>>> import numpy as np
>>> from numpy import linalg as LA
>>> np.set_printoptions(suppress=True, linewidth=120)
>>> def tidy(a):
...     return np.round(a, 2) + 0
... 
>>> J = np.diag(np.array([-2, -2, 0, 1, 0, 0, 2, 2, 2, 1])) + 5 * np.eye(10, k=1) + 5 * np.eye(10, k=-1)
>>> print(J)
[[-2.  5.  0.  0.  0.  0.  0.  0.  0.  0.]
 [ 5. -2.  5.  0.  0.  0.  0.  0.  0.  0.]
 [ 0.  5.  0.  5.  0.  0.  0.  0.  0.  0.]
 [ 0.  0.  5.  1.  5.  0.  0.  0.  0.  0.]
 [ 0.  0.  0.  5.  0.  5.  0.  0.  0.  0.]
 [ 0.  0.  0.  0.  5.  0.  5.  0.  0.  0.]
 [ 0.  0.  0.  0.  0.  5.  2.  5.  0.  0.]
 [ 0.  0.  0.  0.  0.  0.  5.  2.  5.  0.]
 [ 0.  0.  0.  0.  0.  0.  0.  5.  2.  5.]
 [ 0.  0.  0.  0.  0.  0.  0.  0.  5.  1.]]
>>> evals, V = LA.eigh(J)
>>> x = np.array([4, 5, 1, 1, 5, 4, -4, 1, 0, 1])
>>> print(tidy(LA.eigvalsh(J[1:, 1:])))
[-8.98 -7.19 -5.44 -2.5   0.44  3.51  6.53  8.88 10.75]
>>> print((np.sign(V[:, -1].round(6)) == np.sign(V[0, -1].round(6))).astype(int))
[1 1 1 1 1 1 1 1 1 1]
>>> ang = np.radians(30)
>>> r_ = np.eye(10)
>>> r_[3, 3] = r_[8, 8] = np.cos(ang)
>>> r_[3, 8], r_[8, 3] = -np.sin(ang), np.sin(ang)
>>> print(tidy(r_))
[[ 1.    0.    0.    0.    0.    0.    0.    0.    0.    0.  ]
 [ 0.    1.    0.    0.    0.    0.    0.    0.    0.    0.  ]
 [ 0.    0.    1.    0.    0.    0.    0.    0.    0.    0.  ]
 [ 0.    0.    0.    0.87  0.    0.    0.    0.   -0.5   0.  ]
 [ 0.    0.    0.    0.    1.    0.    0.    0.    0.    0.  ]
 [ 0.    0.    0.    0.    0.    1.    0.    0.    0.    0.  ]
 [ 0.    0.    0.    0.    0.    0.    1.    0.    0.    0.  ]
 [ 0.    0.    0.    0.    0.    0.    0.    1.    0.    0.  ]
 [ 0.    0.    0.    0.5   0.    0.    0.    0.    0.87  0.  ]
 [ 0.    0.    0.    0.    0.    0.    0.    0.    0.    1.  ]]
>>> out = J @ r_.T
>>> print(tidy(out))
[[-2.    5.    0.    0.    0.    0.    0.    0.    0.    0.  ]
 [ 5.   -2.    5.    0.    0.    0.    0.    0.    0.    0.  ]
 [ 0.    5.    0.    4.33  0.    0.    0.    0.    2.5   0.  ]
 [ 0.    0.    5.    0.87  5.    0.    0.    0.    0.5   0.  ]
 [ 0.    0.    0.    4.33  0.    5.    0.    0.    2.5   0.  ]
 [ 0.    0.    0.    0.    5.    0.    5.    0.    0.    0.  ]
 [ 0.    0.    0.    0.    0.    5.    2.    5.    0.    0.  ]
 [ 0.    0.    0.   -2.5   0.    0.    5.    2.    4.33  0.  ]
 [ 0.    0.    0.   -1.    0.    0.    0.    5.    1.73  5.  ]
 [ 0.    0.    0.   -2.5   0.    0.    0.    0.    4.33  1.  ]]
>>> print(tidy(LA.svd(J, compute_uv=False)), tidy(LA.svd(out, compute_uv=False)))
[10.76  9.63  8.99  8.03  6.76  6.01  4.33  3.72  1.62  1.07] [10.76  9.63  8.99  8.03  6.76  6.01  4.33  3.72  1.62  1.07]
>>> print(np.allclose(LA.norm(J, axis=1), LA.norm(out, axis=1)))
True
>>> print(tidy(out - out[0]))
[[ 0.    0.    0.    0.    0.    0.    0.    0.    0.    0.  ]
 [ 7.   -7.    5.    0.    0.    0.    0.    0.    0.    0.  ]
 [ 2.    0.    0.    4.33  0.    0.    0.    0.    2.5   0.  ]
 [ 2.   -5.    5.    0.87  5.    0.    0.    0.    0.5   0.  ]
 [ 2.   -5.    0.    4.33  0.    5.    0.    0.    2.5   0.  ]
 [ 2.   -5.    0.    0.    5.    0.    5.    0.    0.    0.  ]
 [ 2.   -5.    0.    0.    0.    5.    2.    5.    0.    0.  ]
 [ 2.   -5.    0.   -2.5   0.    0.    5.    2.    4.33  0.  ]
 [ 2.   -5.    0.   -1.    0.    0.    0.    5.    1.73  5.  ]
 [ 2.   -5.    0.   -2.5   0.    0.    0.    0.    4.33  1.  ]]
>>> print(np.count_nonzero(out))
31
>>> print(out.shape)
(10, 10)
>>> print(tidy(out.sum(axis=1)))
[ 3.    8.   11.83 11.37 11.83 10.   12.    8.83 10.73  2.83]
>>> print(LA.matrix_rank(out))
10
>>> print(tidy(out.mean(axis=0)))
[0.3  0.8  1.   0.35 1.   1.   1.2  1.2  1.59 0.6 ]
>>> print(tidy(out.sum(axis=0)))
[ 3.    8.   10.    3.53 10.   10.   12.   12.   15.89  6.  ]
>>> O, V = LA.qr(J[:, :8])[0], LA.qr(J[:, 8:])[0]
>>> sig = LA.svd(O.T @ V, compute_uv=False)
>>> print(tidy(sig))
[0.91 0.72]
>>> print(tidy(np.degrees(np.arccos(sig.clip(0, 1)))))
[24.78 43.56]
>>> print(tidy(LA.norm(O @ O.T - V @ V.T, 2)))
1.0
>>> data = np.load("case11.npy")
>>> print(data)
[[-10.01   1.99  12.04  -3.99   4.15   3.91  -0.04   1.9   -0.06  -5.93   3.85   6.  ]
 [-14.93   3.11  21.99 -10.16   5.88  10.06   0.1    2.96   3.94 -11.07   5.98  13.1 ]
 [ -8.75  -3.17  14.86 -11.88   2.99  15.01   8.97  -3.06   6.16  -5.74   8.89   8.88]
 [ -1.95   1.92   9.07  -5.96   1.14   5.11  -3.12   1.94   5.97  -4.85  -1.04   8.05]
 [ -7.92  -0.1   12.98  -7.92   3.17   8.96   2.82  -0.12   3.99  -6.08   4.89   8.01]]
>>> U, sig, Vt = LA.svd(data)
>>> print(tidy(sig))
[56.87 14.34  9.04  0.39  0.21]
>>> out = U[:, :3] @ np.diag(sig[:3]) @ Vt[:3]
>>> print(tidy(np.abs(data - out).max()))
0.16
>>> print(tidy(LA.norm(data - out) / LA.norm(data)))
0.01
>>> mat = np.loadtxt("data.csv", delimiter=",")
>>> print(mat)
[[ 0.7  0.  -1.1 -0.8  0.2 -0.3  0.7  0.4  0.9 -0.2 -0.8]
 [ 0.1  0.6 -0.1  1.   0.9  1.   2.8  0.6 -0.9  0.  -1. ]
 [-0.4 -1.2  0.7 -0.7  0.3  0.5 -0.2  0.3  0.2  0.3  0.6]
 [-2.   0.9  1.2 -0.3  0.2 -0.5  0.1  0.5 -0.4 -0.7 -0.8]
 [ 8.   0.   0.   5.  -1.  -9.   4.   3.   1.  -9.  -9. ]
 [-0.4  0.5 -1.3  0.4  1.2  0.5 -1.9  1.1  0.1  0.1 -2.1]
 [-0.6 -1.2  0.  -0.2  0.   1.5  0.1 -0.4  0.3 -2.   0. ]
 [ 0.9 -0.1  0.5  0.3  0.2  0.3  1.7  0.1  1.3 -1.4 -0.8]
 [ 0.7  1.5  1.5  0.2  1.9 -1.2  0.8  1.4 -2.5 -1.2 -2.5]
 [-0.2 -0.9 -1.   0.2 -0.6 -1.1 -1.  -0.5 -0.6 -1.   0.9]
 [-1.1  0.9 -0.6  0.7  0.1  1.2  1.8  0.8 -0.7  0.9  1.5]
 [-0.3 -0.1  0.5  0.1 -0.2 -0.4  0.9 -0.5  0.1  0.6  1.4]
 [-0.2  0.8 -0.6  0.3 -2.5 -0.7  0.2 -1.6  0.8  0.   0.3]
 [ 1.6 -1.  -1.1  1.2  0.3 -1.6  2.   0.1  0.  -1.   0.8]
 [ 1.   0.9 -0.5 -0.6  0.3  1.4  0.  -0.5  0.   0.6  1.6]]
>>> print(tidy(LA.norm(data, 2) / LA.norm(data)))
0.96
>>> print([round(float(x), 2) for x in LA.svd(data, compute_uv=False)[:3]])
[56.87, 14.34, 9.04]
>>> print(np.argsort(-LA.norm(data, axis=0).round(6), kind="stable")[:3])
[2 0 5]
>>> arr = np.loadtxt("out12.csv", delimiter=",")
>>> print(tidy(arr))
[[-17.7  -13.86  -1.93 -23.69  -2.03  27.66 -21.69  33.55  13.89   9.84]
 [-16.71 -13.37  -1.71 -22.67  -2.12  26.5  -20.63  32.04  13.54   9.29]
 [-14.44 -12.25  -1.21 -20.28  -2.31  23.8  -18.17  28.54  12.68   8.03]
 [ -9.52  -9.67  -0.2  -14.9   -2.59  17.69 -12.68  20.68  10.59   5.23]
 [ -4.33  -6.59   0.7   -8.72  -2.54  10.57  -6.49  11.72   7.77   2.13]
 [ -1.33  -4.32   0.99  -4.53  -2.1    5.64  -2.49   5.75   5.36   0.22]
 [ -0.03  -2.8    0.91  -2.15  -1.52   2.75  -0.42   2.44   3.54  -0.65]
 [  0.34  -1.91   0.71  -1.04  -1.04   1.37   0.36   0.98   2.38  -0.87]
 [  0.38  -1.53   0.59  -0.67  -0.82   0.89   0.53   0.52   1.88  -0.87]
 [  0.38  -1.35   0.53  -0.51  -0.71   0.69   0.58   0.34   1.63  -0.84]
 [  0.36  -1.19   0.47  -0.39  -0.61   0.53   0.6    0.21   1.42  -0.79]
 [  0.36  -1.17   0.46  -0.38  -0.6    0.52   0.6    0.2    1.39  -0.79]
 [  0.34  -1.09   0.43  -0.33  -0.55   0.45   0.6    0.15   1.29  -0.76]
 [  0.23  -0.65   0.25  -0.11  -0.3    0.16   0.49  -0.05   0.73  -0.54]
 [  0.23  -0.64   0.25  -0.11  -0.29   0.15   0.48  -0.05   0.72  -0.53]
 [  0.21  -0.59   0.22  -0.09  -0.26   0.13   0.45  -0.06   0.66  -0.5 ]
 [  0.17  -0.47   0.17  -0.06  -0.2    0.08   0.38  -0.07   0.51  -0.41]
 [  0.15  -0.41   0.15  -0.04  -0.17   0.06   0.35  -0.07   0.45  -0.37]
 [  0.11  -0.32   0.12  -0.03  -0.13   0.04   0.28  -0.07   0.34  -0.3 ]
 [  0.05  -0.14   0.05   0.    -0.05   0.01   0.14  -0.04   0.15  -0.14]
 [ -0.05   0.15  -0.05   0.     0.05   0.01  -0.16   0.06  -0.15   0.16]
 [ -0.13   0.51  -0.14  -0.05   0.11   0.08  -0.58   0.24  -0.45   0.56]
 [ -0.09   1.11  -0.18  -0.16   0.06   0.29  -1.36   0.6   -0.81   1.28]
 [  0.06   1.51  -0.15  -0.23  -0.08   0.46  -1.87   0.82  -0.97   1.75]
 [  0.09   1.57  -0.14  -0.24  -0.1    0.48  -1.93   0.85  -0.98   1.81]
 [  0.23   1.79  -0.09  -0.27  -0.21   0.57  -2.2    0.95  -1.04   2.06]
 [  0.5    2.12   0.01  -0.29  -0.4    0.68  -2.56   1.06  -1.09   2.41]
 [  0.8    2.43   0.13  -0.29  -0.61   0.78  -2.87   1.14  -1.12   2.72]
 [  0.8    2.43   0.13  -0.29  -0.61   0.78  -2.87   1.14  -1.12   2.72]
 [  1.21   2.78   0.29  -0.27  -0.89   0.87  -3.19   1.18  -1.12   3.05]
 [  1.71   3.16   0.49  -0.22  -1.21   0.94  -3.49   1.18  -1.11   3.38]
 [  2.32   3.58   0.73  -0.13  -1.59   0.98  -3.76   1.12  -1.06   3.7 ]
 [  3.25   4.15   1.1    0.05  -2.15   1.    -4.07   0.95  -0.97   4.1 ]
 [  3.75   4.43   1.3    0.16  -2.44   0.98  -4.19   0.83  -0.92   4.27]
 [  4.96   5.09   1.78   0.45  -3.14   0.91  -4.41   0.49  -0.78   4.63]
 [  5.09   5.16   1.84   0.49  -3.22   0.9   -4.43   0.44  -0.76   4.67]
 [  7.44   6.31   2.77   1.15  -4.53   0.61  -4.59  -0.4   -0.46   5.16]
 [  7.57   6.38   2.82   1.19  -4.6    0.59  -4.59  -0.45  -0.44   5.19]]
>>> out = np.array([[-3, -1],
...     [8, 9],
...     [-6, -3],
...     [0, 9],
...     [-4, 2],
...     [-6, 6],
...     [3, 9],
...     [3, 4],
...     [-5, -4],
...     [-7, 3],
...     [5, -2],
...     [-7, -4]])
>>> print(tidy(np.einsum("ik,kj->ji", data, out)))
[[ -41.71 -140.98 -180.89 -129.42 -122.27]
 [ -54.36 -142.96 -101.91 -117.55  -94.22]]
>>> print(np.vstack([data, out.T]).shape)
(7, 12)
>>> O, _ = LA.qr(np.array([[1.2, -0.9, 0.6, -1.7, 1.1, -0.7, 0.0, 1.6],
...     [-0.2, -0.8, 0.5, -0.1, -0.5, -0.2, -0.2, -1.5],
...     [-1.1, -0.9, 0.4, -1.3, -0.4, 2.4, 0.4, -0.3],
...     [0.4, -1.8, -1.0, 0.2, -1.7, -0.7, 0.0, -1.3],
...     [1.4, 0.6, -0.4, 0.8, 2.0, 0.6, 0.0, -0.4],
...     [0.1, 2.1, 0.3, 1.6, 0.4, -0.4, -1.1, -1.3],
...     [0.7, -1.0, 1.5, 0.7, -1.0, -0.8, 0.0, 0.2],
...     [-1.1, 0.9, -0.6, 0.2, 0.6, -0.5, 1.9, 1.6]]))
>>> A = O[:, :8]
>>> print(tidy(A))
[[-0.47 -0.19 -0.18  0.67  0.09 -0.32 -0.04  0.39]
 [ 0.08 -0.24 -0.22 -0.17 -0.31 -0.23  0.83  0.14]
 [ 0.43 -0.33 -0.22  0.23 -0.26  0.6  -0.14  0.4 ]
 [-0.16 -0.5   0.57 -0.4   0.21 -0.01 -0.06  0.44]
 [-0.55  0.26  0.25 -0.04 -0.68  0.31  0.01  0.06]
 [-0.04  0.62 -0.22 -0.24  0.31  0.12  0.12  0.62]
 [-0.27 -0.25 -0.63 -0.5  -0.15 -0.15 -0.41  0.  ]
 [ 0.43  0.2   0.18  0.   -0.45 -0.6  -0.31  0.29]]
>>> x = np.array([2, 1, 2, -1, -2, -1, 1, -1])
>>> print(tidy(LA.norm(x)), tidy(LA.norm(A @ x)))
4.12 4.12
>>> print(tidy(LA.det(A)))
-1.0
>>> print(tidy(A.T @ (A @ x)))
[ 2.  1.  2. -1. -2. -1.  1. -1.]
>>> print(tidy(np.sort(np.abs(np.degrees(np.angle(LA.eigvals(A)))))))
[  0.    69.23  69.23 131.77 131.77 134.35 134.35 180.  ]
>>> print(tidy(np.abs(LA.eigvals(A))))
[1. 1. 1. 1. 1. 1. 1. 1.]
>>> print(8 - LA.matrix_rank(A - np.eye(8), tol=1e-8))
1
>>> x = np.array([-2, 0, -1, 0, -2, 2, -1, -2])
>>> target = A @ x
>>> b, lr = np.zeros(8), 1 / LA.norm(A, 2) ** 2
>>> for i in range(6):
...     b -= lr * A.T @ (A @ b - target)
...     if i % 2 == 0: print(i, round(LA.norm(A @ b - target), 2))
... 
0 0.0
2 0.0
4 0.0
>>> print(tidy(LA.cond(A)))
1.0
>>> F = np.load("x.npy")
>>> print(F)
[[-0.6   0.2  -0.9  -2.    0.4   1.7  -0.4  -1.3   0.6   0.    0.2 ]
 [-0.3  -0.8  -0.7   1.3   0.9   2.4   0.6   0.8  -0.8  -0.1   0.7 ]
 [-0.7  -0.2   0.8   0.   -1.2   1.3   0.2  -0.6   0.2   0.1   0.5 ]
 [-0.8   0.   -1.3   1.1  -0.3   0.4  -0.3   0.    1.2  -0.2   1.5 ]
 [-0.1   0.5   0.8  -1.4   1.4  -0.4  -1.5   1.2  -2.2  -1.   -2.1 ]
 [ 0.8  -1.4   0.    1.1   1.6   0.   -0.5  -0.8   0.9  -1.2   0.3 ]
 [ 1.5  -0.6   0.4   1.6  -0.5  -0.4  -1.4   1.2   1.1   0.7   0.5 ]
 [-0.58  0.24 -0.94 -1.92  0.41  1.63 -0.38 -1.31  0.61  0.    0.25]
 [-0.4  -2.   -0.7  -1.3  -1.5  -1.9   2.6   0.1   0.1  -0.6   0.6 ]
 [ 1.6   0.1   0.9   1.8   0.6   0.   -0.9   1.   -0.4   0.2  -0.5 ]]
>>> print(tidy(LA.norm(F, 2) / LA.norm(F)))
0.55
>>> print(LA.matrix_rank(F, rtol=0.1))
8
>>> print([round(float(x), 2) for x in LA.svd(F, compute_uv=False)[:3]])
[5.86, 5.25, 4.89]
